% ipython --no-banner

In [1]: import numpy as np

In [2]: np.set_printoptions(suppress=True, linewidth=200)

In [3]: W0 = np.load("case5.npy")

In [4]: W0
Out[4]: 
array([[  1,   0,   0,  -2,   4,  -2,   3,   0,   2,   1,   0,  -1,  -3,   0],
       [ -2,  -4,   0,   5,   5,   0,  -2,  -2,   4,   0,   1,  -4,  -1,  -1],
       [ -1,  -4,  -5,  -2,   4,   4,  -2,  -5,   0,   2,   2,  -5,  -1,  -1],
       [ -4,   0,  -4,  -1,   2,   2,   2,  -5,   0,   3,  -5,  -2,   0,   0],
       [ -2, -16,   2,  -3,   0,  -4,   2,  -4,   4,   0,  -2,   3,   4,  -4],
       [ -1,   8,  -4,  -2,  -2,   5,   4,   2,   2,  -2,  -4,  -4,   4,   2],
       [  4,   0,   4,  -5,   4,  -1,  -3,  -5,   3,   4,   5,   4,  -5,   0],
       [  3,   4,   5,  -3,   3,   4,   0,   1,  -4,  -2,  -4,  -2,   1,   1],
       [ -4,   0,   4,   3,  -5,   1,  -4,   2,  -1,  -1,   5,  -3,   1,   0],
       [  1, -12,   0,   3,  -2,   0,   1,  -5,   5,  -3,  -1,   3,  -2,  -3],
       [  3,   4,   5,   1,   4,  -1,  -2,  -5,  -4,   5,   4,   5,   3,   1],
       [ -3, -12,   3,   0,   3,   4,  -3,   5,   5,  -1,   4,  -5,   4,  -3],
       [  3,   0,   4,   4,  -4,   4,   3,  -2,   4,   2,  -2,   4,   5,   0],
       [  3,  -8,   0,   4,  -3,  -1,   5,   0,   2,   2,   2,   5,  -4,  -2]])

In [5]: # rank 13

In [6]: left, sigma, Vh = np.linalg.svd(W0)

In [7]: vecs = Vh[:(sigma > 1e-8).sum()]

In [8]: rng = np.random.default_rng(417)

In [9]: x0 = W0[3] + -2 * W0[4] + rng.integers(2) * np.eye(14)[10]

In [10]: x0
Out[10]: array([ 0., 32., -8.,  5.,  2., 10., -2.,  3., -8.,  3., -1., -8., -8.,  8.])

In [11]: print(np.linalg.matrix_rank(np.vstack([W0, x0])))
13

In [12]: np.round(np.diag(vecs.T @ vecs), 3)
Out[12]: array([1.   , 0.941, 1.   , 1.   , 1.   , 1.   , 1.   , 1.   , 1.   , 1.   , 1.   , 1.   , 1.   , 0.059])

In [13]: M2 = W0[0, 0] * W0[1:] - np.outer(W0[1:, 0], W0[0])

In [14]: M2
Out[14]: 
array([[  0,  -4,   0,   1,  13,  -4,   4,  -2,   8,   2,   1,  -6,  -7,  -1],
       [  0,  -4,  -5,  -4,   8,   2,   1,  -5,   2,   3,   2,  -6,  -4,  -1],
       [  0,   0,  -4,  -9,  18,  -6,  14,  -5,   8,   7,  -5,  -6, -12,   0],
       [  0, -16,   2,  -7,   8,  -8,   8,  -4,   8,   2,  -2,   1,  -2,  -4],
       [  0,   8,  -4,  -4,   2,   3,   7,   2,   4,  -1,  -4,  -5,   1,   2],
       [  0,   0,   4,   3, -12,   7, -15,  -5,  -5,   0,   5,   8,   7,   0],
       [  0,   4,   5,   3,  -9,  10,  -9,   1, -10,  -5,  -4,   1,  10,   1],
       [  0,   0,   4,  -5,  11,  -7,   8,   2,   7,   3,   5,  -7, -11,   0],
       [  0, -12,   0,   5,  -6,   2,  -2,  -5,   3,  -4,  -1,   4,   1,  -3],
       [  0,   4,   5,   7,  -8,   5, -11,  -5, -10,   2,   4,   8,  12,   1],
       [  0, -12,   3,  -6,  15,  -2,   6,   5,  11,   2,   4,  -8,  -5,  -3],
       [  0,   0,   4,  10, -16,  10,  -6,  -2,  -2,  -1,  -2,   7,  14,   0],
       [  0,  -8,   0,  10, -15,   5,  -4,   0,  -4,  -1,   2,   8,   5,  -2]])

In [15]: np.flatnonzero(~M2.round(6).any(axis=1))
Out[15]: array([], dtype=int64)

In [16]: W0[:, 0] / W0[0, 0]
Out[16]: array([ 1., -2., -1., -4., -2., -1.,  4.,  3., -4.,  1.,  3., -3.,  3.,  3.])
